% python3 -q
>>> import numpy as np
>>> from numpy import linalg as LA
>>> np.set_printoptions(precision=1, suppress=True, linewidth=200, floatmode="fixed")
>>> J = np.load("out19.npy")
>>> J
array([[ 1.0, -1.1,  1.8, -1.7],
       [ 0.7, -0.7,  1.1, -1.1],
       [ 1.6, -1.7,  2.3, -2.7],
       [ 5.0, -5.0,  7.8, -7.4],
       [-0.6,  0.8, -0.9,  0.9],
       [ 1.4, -1.3,  2.0, -2.0],
       [-3.4,  3.7, -5.3,  5.3],
       [ 0.7, -0.9,  1.3, -1.4],
       [ 0.1,  0.0,  0.1,  0.0],
       [-3.3,  3.2, -4.8,  4.9],
       [ 0.8, -0.7,  1.0, -0.9]])
>>> hat = J @ LA.solve(J.T @ J, J.T)
>>> np.round(LA.eigvalsh(hat), 1) + 0
array([0.0, 0.0, 0.0, 0.0, 0.0, 0.0, 0.0, 1.0, 1.0, 1.0, 1.0])
>>> np.round(np.diag(hat), 1) + 0
array([0.3, 0.0, 0.6, 0.7, 0.5, 0.1, 0.5, 0.3, 0.1, 0.5, 0.3])
>>> U, s, VT = LA.svd(J, full_matrices=False)
>>> round(np.sqrt((s ** 2).sum()), 1), round(float(LA.norm(J)), 1)
(np.float64(19.2), 19.2)
>>> U.shape, s.shape, VT.shape
((11, 4), (4,), (4, 4))
>>> np.round(U.T @ U, 1) + 0
array([[1.0, 0.0, 0.0, 0.0],
       [0.0, 1.0, 0.0, 0.0],
       [0.0, 0.0, 1.0, 0.0],
       [0.0, 0.0, 0.0, 1.0]])
>>> np.round(U.T @ J @ VT.T, 1) + 0
array([[19.2,  0.0,  0.0,  0.0],
       [ 0.0,  0.4,  0.0,  0.0],
       [ 0.0,  0.0,  0.3,  0.0],
       [ 0.0,  0.0,  0.0,  0.2]])
>>> np.abs(U[:, 0]).round(6).argmax()
np.int64(3)
>>> dist = LA.norm(J[:, None] - J[None], axis=-1)
>>> dist.shape
(11, 11)
>>> LA.norm(J, axis=1)
array([ 2.9,  1.8,  4.2, 12.9,  1.6,  3.4,  9.0,  2.2,  0.1,  8.3,  1.7])
>>> dist[:5, :5]
array([[ 0.0,  1.0,  1.4, 10.0,  4.5],
       [ 1.0,  0.0,  2.4, 11.0,  3.5],
       [ 1.4,  2.4,  0.0,  8.6,  5.9],
       [10.0, 11.0,  8.6,  0.0, 14.5],
       [ 4.5,  3.5,  5.9, 14.5,  0.0]])
>>> dist.mean(axis=1).argmax()
np.int64(3)
